$ ipython --no-banner

In [1]: import numpy as np

In [2]: import numpy.linalg as la

In [3]: np.set_printoptions(precision=3, suppress=True, linewidth=140)

In [4]: E = np.array([[1, 0, 1, 0, 2, 1, 2],
   ...:     [1, 0, 0, 2, 0, 2, 2],
   ...:     [0, 1, 2, 1, 0, 0, 2],
   ...:     [1, 0, 2, 1, 2, 0, 1],
   ...:     [2, 0, 1, 0, 1, 0, 2],
   ...:     [2, 0, 0, 0, 0, 2, 0],
   ...:     [2, 2, 0, 2, 0, 0, 0],
   ...:     [2, 2, 2, 0, 1, 1, 2],
   ...:     [1, 1, 0, 2, 2, 2, 0],
   ...:     [0, 2, 2, 1, 1, 2, 0],
   ...:     [0, 2, 2, 1, 2, 1, 2],
   ...:     [0, 1, 0, 1, 1, 2, 2]])

In [5]: E
Out[5]: 
array([[1, 0, 1, 0, 2, 1, 2],
       [1, 0, 0, 2, 0, 2, 2],
       [0, 1, 2, 1, 0, 0, 2],
       [1, 0, 2, 1, 2, 0, 1],
       [2, 0, 1, 0, 1, 0, 2],
       [2, 0, 0, 0, 0, 2, 0],
       [2, 2, 0, 2, 0, 0, 0],
       [2, 2, 2, 0, 1, 1, 2],
       [1, 1, 0, 2, 2, 2, 0],
       [0, 2, 2, 1, 1, 2, 0],
       [0, 2, 2, 1, 2, 1, 2],
       [0, 1, 0, 1, 1, 2, 2]])

In [6]: Y = np.c_[E[:, :1] @ np.array([[5]]), np.array([-3, -4, 2, -8, -4, 5, 5, -6, 9, -9, 4, -5])]

In [7]: Y
Out[7]: 
array([[ 5, -3],
       [ 5, -4],
       [ 0,  2],
       [ 5, -8],
       [10, -4],
       [10,  5],
       [10,  5],
       [10, -6],
       [ 5,  9],
       [ 0, -9],
       [ 0,  4],
       [ 0, -5]])

In [8]: np.round(la.norm(Y - E @ la.lstsq(E, Y)[0], axis=0), 3) + 0
Out[8]: array([ 0.   , 15.924])

In [9]: la.matrix_rank(np.c_[E, Y])
Out[9]: np.int64(8)

In [10]: np.round(la.lstsq(E, Y[:, 0])[0], 3) + 0
Out[10]: array([5., 0., 0., 0., 0., 0., 0.])

In [11]: x0 = np.array([0, -1, -2, -1, 1, 0, 0])

In [12]: rhs = E @ x0

In [13]: b, lr = np.zeros(7), 1 / la.norm(E, 2) ** 2

In [14]: for i in range(50):
    ...:     b -= lr * E.T @ (E @ b - rhs)
    ...:     if i % 10 == 0: print(i, round(la.norm(E @ b - rhs), 3))
    ...: 
0 6.119
10 2.413
20 1.39
30 0.96
40 0.701

In [15]: print(b)
[ 0.011 -1.165 -1.792 -0.904  0.872  0.069 -0.07 ]

In [16]: t3 = np.stack([E, 2 * E, E[::-1]])

In [17]: la.matrix_rank(t3)
Out[17]: array([7, 7, 7])

In [18]: K = np.loadtxt("dump.csv", delimiter=",")

In [19]: print(K)
[[-1.028  0.4   -0.3   -0.9   -0.4    0.8   -0.8    0.9  ]
 [ 2.545 -1.2    0.4    1.1   -0.4   -2.4    0.3   -1.1  ]
 [ 2.303  0.6   -0.2    0.1    0.2   -2.5   -1.8    1.2  ]
 [-0.682 -1.1    0.5   -0.9    0.1    0.7   -1.3   -0.4  ]
 [ 2.198  0.5    0.     0.1    0.2   -1.6    0.9    0.3  ]
 [ 0.246  0.9   -1.6    0.1    0.9   -0.4    1.1    0.7  ]
 [ 0.354 -0.6   -1.2   -1.2    0.7   -0.2    1.1    0.8  ]
 [ 0.181  1.5   -1.1    0.9   -1.8    0.2    1.    -0.9  ]
 [-0.013  1.1    0.3   -0.3    0.4    0.4    2.1    0.5  ]
 [-0.662  0.4   -0.6   -0.4   -0.1    0.8   -1.1   -0.3  ]
 [-1.525  2.6   -0.7   -0.6    0.1    1.4    0.6   -0.3  ]
 [ 0.737 -2.5    0.7    0.     1.    -0.7    0.9   -0.3  ]
 [ 1.237 -1.4   -0.7   -0.5    1.3   -1.4    2.4    0.9  ]
 [ 0.007 -0.2    1.3    0.8    0.    -0.8    0.     1.2  ]
 [-1.216  0.1   -0.1    1.4   -0.6    0.6   -0.3    0.   ]
 [-1.399  0.5   -1.6   -0.7    1.3    1.4    0.3   -0.8  ]
 [-0.903  0.3    0.4   -0.7    1.6    0.9   -1.8    0.3  ]
 [-0.948  0.4    1.1    0.4   -0.8    0.7    1.9    0.9  ]
 [ 1.42  -1.1   -2.     1.8   -1.5   -1.4    1.3   -0.1  ]
 [ 1.28   0.9    0.3   -0.1   -2.4   -1.3    0.9    0.7  ]
 [ 0.575  0.8    0.8   -0.8    0.9   -0.8    0.8    0.8  ]
 [-2.244  0.8    0.7    0.9    0.     2.5    0.1   -0.2  ]
 [-1.428  0.8    0.3    0.1    1.7    1.1    1.4   -0.8  ]
 [ 1.175  0.4   -0.1   -1.1    1.7   -1.     0.5    0.   ]
 [-0.31   0.1    0.1    0.9    0.     0.     0.4   -0.9  ]
 [ 2.76   0.7   -0.2   -0.6    0.6   -2.8   -1.     0.4  ]
 [-1.265 -1.3    0.6    0.1   -0.2    1.5   -0.6    0.2  ]
 [-1.878  1.2    0.4   -0.1    1.1    2.    -0.3   -0.2  ]
 [-1.027  0.    -0.7   -0.9   -0.5    1.2   -0.6    0.   ]
 [-0.263 -0.4   -0.3    0.3   -0.7    0.3    0.9    2.2  ]
 [ 1.061 -0.6   -0.2    0.5    1.    -1.1    1.    -0.6  ]
 [ 1.444 -0.7    1.4    0.2    1.1   -1.4    0.2   -0.1  ]
 [ 1.969  0.5    0.5   -0.2   -1.4   -1.7    0.4    0.1  ]
 [ 1.686 -1.8   -1.1   -1.8   -0.5   -1.8    0.8   -0.7  ]
 [ 0.484  1.3    0.1    0.7   -0.6   -0.3   -0.2    0.7  ]]

In [20]: Y = K / np.sqrt((K ** 2).mean(axis=1, keepdims=True))

In [21]: la.matrix_rank(Y) == la.matrix_rank(K)
Out[21]: np.True_

In [22]: la.matrix_rank(K - K.mean(axis=1, keepdims=True))
Out[22]: np.int64(7)
